% ipython --no-banner

In [1]: import numpy as np

In [2]: from numpy import linalg as LA

In [3]: np.set_printoptions(precision=1, suppress=True, linewidth=120)

In [4]: rd = lambda a: np.round(a, 1) + 0

In [5]: W0 = np.loadtxt("w.csv", delimiter=",")

In [6]: W0
Out[6]: 
array([[ 4., -9.,  3.,  3.,  5., -3.,  2., -2., -1.],
       [ 3.,  7.,  7., -1.,  4.,  3.,  2.,  1.,  2.],
       [ 5., -1., -1., -6.,  2., -1.,  2.,  0.,  0.],
       [ 7., -3.,  9., -3.,  4., -2.,  1.,  1., -2.],
       [ 9., -6.,  0., -2., -6.,  2., -1., -2., -1.],
       [ 0.,  0.,  0.,  0.,  0., -2.,  2., -2.,  1.],
       [ 0.,  0.,  0.,  0.,  0., -3., -3.,  3., -2.],
       [ 0.,  0.,  0.,  0.,  0., -2.,  2., -2.,  2.],
       [ 0.,  0.,  0.,  0.,  0.,  0.,  2.,  1., -1.]])

In [7]: W1 = np.array([[-2, 0, 0, -2, 0],
   ...:     [-3, -1, 3, 0, 0],
   ...:     [-2, 3, 0, 2, 1],
   ...:     [3, 3, 1, 1, 1],
   ...:     [2, -1, 0, 1, -3],
   ...:     [-3, -2, 3, 0, 0],
   ...:     [3, -3, 1, -1, -1],
   ...:     [-2, -3, -3, -3, 2],
   ...:     [2, -3, -1, -2, -2]])

In [8]: c = np.array([1, 1, 2, 0, 3])

In [9]: act = np.maximum(W0 @ W1 + c, 0)

In [10]: act
Out[10]: 
array([[50., 32.,  0., 12.,  0.],
       [ 0.,  0., 28.,  2.,  0.],
       [ 0.,  0.,  0.,  0.,  0.],
       [ 0., 22.,  0.,  5.,  2.],
       [ 0., 15.,  0.,  0., 18.],
       [19.,  2.,  3.,  2.,  0.],
       [ 0., 13.,  0.,  0., 16.],
       [21.,  0.,  2.,  0.,  0.],
       [ 3.,  0.,  2.,  0.,  5.]])

In [11]: rd((act > 0).mean(axis=0))
Out[11]: array([0.4, 0.6, 0.4, 0.4, 0.4])

In [12]: (act > 0).astype(int)
Out[12]: 
array([[1, 1, 0, 1, 0],
       [0, 0, 1, 1, 0],
       [0, 0, 0, 0, 0],
       [0, 1, 0, 1, 1],
       [0, 1, 0, 0, 1],
       [1, 1, 1, 1, 0],
       [0, 1, 0, 0, 1],
       [1, 0, 1, 0, 0],
       [1, 0, 1, 0, 1]])

In [13]: Z = np.array([[-3, -1], [1, -3], [3, 1], [-2, 0], [2, -3]])

In [14]: W1 @ Z
Out[14]: 
array([[ 10,   2],
       [ 17,   9],
       [  7, -10],
       [ -3, -14],
       [-15,  10],
       [ 16,  12],
       [ -9,  10],
       [  4,   2],
       [-12,  12]])

In [15]: f = np.array([0, 2, 1, 2, 0, 2, 2, 2, 1])

In [16]: Y = W0 + np.outer(f, np.eye(9)[1])

In [17]: LA.matrix_rank(LA.inv(Y) - LA.inv(W0), tol=1e-8)
Out[17]: np.int64(1)

In [18]: LA.matrix_rank(Y - W0)
Out[18]: np.int64(1)

In [19]: data = np.load("sample11.npy")

In [20]: data
Out[20]: 
array([[-2,  3, -2,  0, -1, -1,  2, -1],
       [ 0,  1,  0, -3, -2, -1,  3, -2],
       [ 0,  0,  2, -1, -3,  2,  3,  2],
       [ 0,  0,  0,  1,  1,  1,  3,  1],
       [ 0,  0,  0,  0,  3,  1, -1, -3],
       [ 0,  0,  0,  0,  0,  1,  1,  2],
       [ 0,  0,  0,  0,  0,  0,  0,  1],
       [ 0,  0,  0,  0,  0,  0,  0,  0]])

In [21]: LA.matrix_rank(data, rtol=0.1)
Out[21]: np.int64(6)

In [22]: rd(LA.norm(data, 2) / LA.norm(data))
Out[22]: np.float64(0.7)

In [23]: LA.cond(data) > 100
Out[23]: np.True_

In [24]: [round(float(x), 1) for x in LA.svd(data, compute_uv=False)[:3]]
Out[24]: [7.5, 5.9, 3.9]

In [25]: np.argsort(-LA.norm(data, axis=0).round(6), kind="stable")[:3]
Out[25]: array([6, 4, 7])

In [26]: rng = np.random.default_rng(51464)

In [27]: idx = rng.permutation(8)

In [28]: idx
Out[28]: array([0, 7, 5, 3, 6, 4, 1, 2])

In [29]: Y = data[idx][:, idx]

In [30]: Y
Out[30]: 
array([[-2, -1, -1,  0,  2, -1,  3, -2],
       [ 0,  0,  0,  0,  0,  0,  0,  0],
       [ 0,  2,  1,  0,  1,  0,  0,  0],
       [ 0,  1,  1,  1,  3,  1,  0,  0],
       [ 0,  1,  0,  0,  0,  0,  0,  0],
       [ 0, -3,  1,  0, -1,  3,  0,  0],
       [ 0, -2, -1, -3,  3, -2,  1,  0],
       [ 0,  2,  2, -1,  3, -3,  0,  2]])

In [31]: np.allclose(Y, data)
Out[31]: False

In [32]: rd(np.sort(np.abs(LA.eigvals(Y))))
Out[32]: array([0., 0., 1., 1., 1., 2., 2., 3.])

In [33]: left, sv = LA.svd(data)
ValueError: too many values to unpack (expected 2)


In [34]: left, sv, Vt = LA.svd(data, full_matrices=False)

In [35]: rd(sv / sv[0])
Out[35]: array([1. , 0.8, 0.5, 0.5, 0.2, 0.1, 0. , 0. ])

In [36]: rd(np.abs(Vt[0]))
Out[36]: array([0.1, 0.2, 0.1, 0.3, 0.6, 0.1, 0.7, 0.3])

In [37]: np.allclose(left * sv @ Vt, data)
Out[37]: True

In [38]: rd(left.T @ data @ Vt.T)
Out[38]: 
array([[7.5, 0. , 0. , 0. , 0. , 0. , 0. , 0. ],
       [0. , 5.9, 0. , 0. , 0. , 0. , 0. , 0. ],
       [0. , 0. , 3.9, 0. , 0. , 0. , 0. , 0. ],
       [0. , 0. , 0. , 3.7, 0. , 0. , 0. , 0. ],
       [0. , 0. , 0. , 0. , 1.7, 0. , 0. , 0. ],
       [0. , 0. , 0. , 0. , 0. , 1. , 0. , 0. ],
       [0. , 0. , 0. , 0. , 0. , 0. , 0.2, 0. ],
       [0. , 0. , 0. , 0. , 0. , 0. , 0. , 0. ]])

In [39]: rd(sv)
Out[39]: array([7.5, 5.9, 3.9, 3.7, 1.7, 1. , 0.2, 0. ])

In [40]: np.abs(left[:, 0]).round(6).argmax()
Out[40]: np.int64(2)

In [41]: Y = data[0, 0] * data[1:] - np.outer(data[1:, 0], data[0])

In [42]: Y
Out[42]: 
array([[ 0, -2,  0,  6,  4,  2, -6,  4],
       [ 0,  0, -4,  2,  6, -4, -6, -4],
       [ 0,  0,  0, -2, -2, -2, -6, -2],
       [ 0,  0,  0,  0, -6, -2,  2,  6],
       [ 0,  0,  0,  0,  0, -2, -2, -4],
       [ 0,  0,  0,  0,  0,  0,  0, -2],
       [ 0,  0,  0,  0,  0,  0,  0,  0]])

In [43]: LA.matrix_rank(Y), LA.matrix_rank(data)
Out[43]: (np.int64(6), np.int64(7))

In [44]: F = np.load("data.npy")

In [45]: F
Out[45]: 
array([[ -4.2,  -3.6,  -1.5,  -0.3,   2.9,   2.6,  -0.2,   5.4,  -8.1],
       [  1.1,  -3.4,   2.2,  -4. ,   6.2,   2.6,   3.4,   1.5,   0.8],
       [ -0.3,  -1.6,   0.3,  -1.3,   2.3,   1.1,   1. ,   1.3,  -0.7],
       [  0.8,  -5.2,   2.7,  -5.3,   8.5,   4. ,   4. ,   2.7,   0.3],
       [  2.4,  -2.4,   2.9,  -4. ,   5.3,   1.9,   3.7,  -0.3,   4. ],
       [  2.1,   4.2,  -0.4,   2.5,  -5.4,  -3. ,  -1.7,  -4.2,   4.4],
       [ -3.7,  -6.7,   0. ,  -3.7,   8.3,   5.3,   2.6,   7.6,  -8.3],
       [  1.9,  -3.6,   2.8,  -4.7,   7. ,   3. ,   3.8,   1.1,   2.2],
       [  2.3,   1.1,   1.2,  -0.8,   0.2,  -0.5,   0.7,  -2.2,   4.3],
       [  2.7,  -5.5,   4.4,  -7.4,  11. ,   4.7,   6.2,   1.6,   3.9],
       [  0.8,  -3.6,   2.2,  -4. ,   6.2,   2.9,   3.2,   1.5,   1.2],
       [  0.7,  -6.3,   3.3,  -6.5,  10.9,   5.1,   5.2,   3.9,  -0.4],
       [ -2.1,   0.6,  -1.9,   2.3,  -2.5,  -0.5,  -1.8,   1.2,  -3.7],
       [ -1.6,  -7.2,   1.8,  -5.8,  10.7,   5.8,   4.5,   6.3,  -4.7],
       [  2.7,  -2.2,   3.1,  -4.3,   5.5,   1.9,   3.4,  -0.4,   3.9],
       [  1.3,  -1.9,   1.6,  -2.8,   3.9,   1.6,   2. ,   0.4,   1.7],
       [ -2.8,   0.8,  -2.3,   2.8,  -3.1,  -0.9,  -2.5,   1.6,  -4.9],
       [ -0.8,   4.7,  -2.7,   5.2,  -8.7,  -3.9,  -4.2,  -2.8,  -0.3],
       [ -2.7,   5.4,  -4.6,   7.3, -10.7,  -4.6,  -6.1,  -1.6,  -3.7],
       [  1.6,   7.2,  -2. ,   5.8, -10.6,  -6. ,  -4.6,  -6.5,   4.6],
       [ -1.2,   3.4,  -2.4,   4. ,  -6.1,  -2.8,  -3.3,  -1.5,  -0.9],
       [ -2. ,   2. ,  -2.3,   3.2,  -4.8,  -1.9,  -2.8,   0. ,  -2.9]])

In [46]: rd(np.abs(LA.svd(F)[2][-1]))
Out[46]: array([0.2, 0.3, 0.3, 0.3, 0.1, 0.4, 0.1, 0.7, 0.3])

In [47]: rd(LA.norm(F, 2) / LA.norm(F))
Out[47]: np.float64(0.9)

In [48]: round(np.log10(LA.cond(F)))
Out[48]: 2

In [49]: [round(float(x), 1) for x in LA.svd(F, compute_uv=False)[:3]]
Out[49]: [51.9, 24.7, 0.7]

In [50]: dist = LA.norm(F[:, None] - F[None], axis=-1)

In [51]: (dist + 1e9 * np.eye(22)).round(6).argmin(axis=1)
Out[51]: array([ 6, 10, 15, 11, 14, 20, 13, 10, 15, 11,  1,  3, 16, 11,  4,  1, 12, 20, 17, 17, 21, 20])

In [52]: rd(dist[:5, :5])
Out[52]: 
array([[ 0. , 13.2, 10. , 14.1, 16.7],
       [13.2,  0. ,  6.5,  3.8,  4.2],
       [10. ,  6.5,  0. ,  9.7,  8. ],
       [14.1,  3.8,  9.7,  0. ,  7. ],
       [16.7,  4.2,  8. ,  7. ,  0. ]])

In [53]: rd(LA.norm(F - F.mean(axis=0), axis=1))
Out[53]: 
array([10.7,  7.2,  1.2, 10.6,  8.1, 12.8, 15.2,  8.9,  6.7, 15.3,  7.3, 14.1,  7.8, 15.3,  8.3,  4.3,  9.5, 15.8,
       19.7, 20.6, 12.2, 10.4])

In [54]: np.unravel_index(dist.round(6).argmax(), dist.shape)
Out[54]: (np.int64(13), np.int64(19))
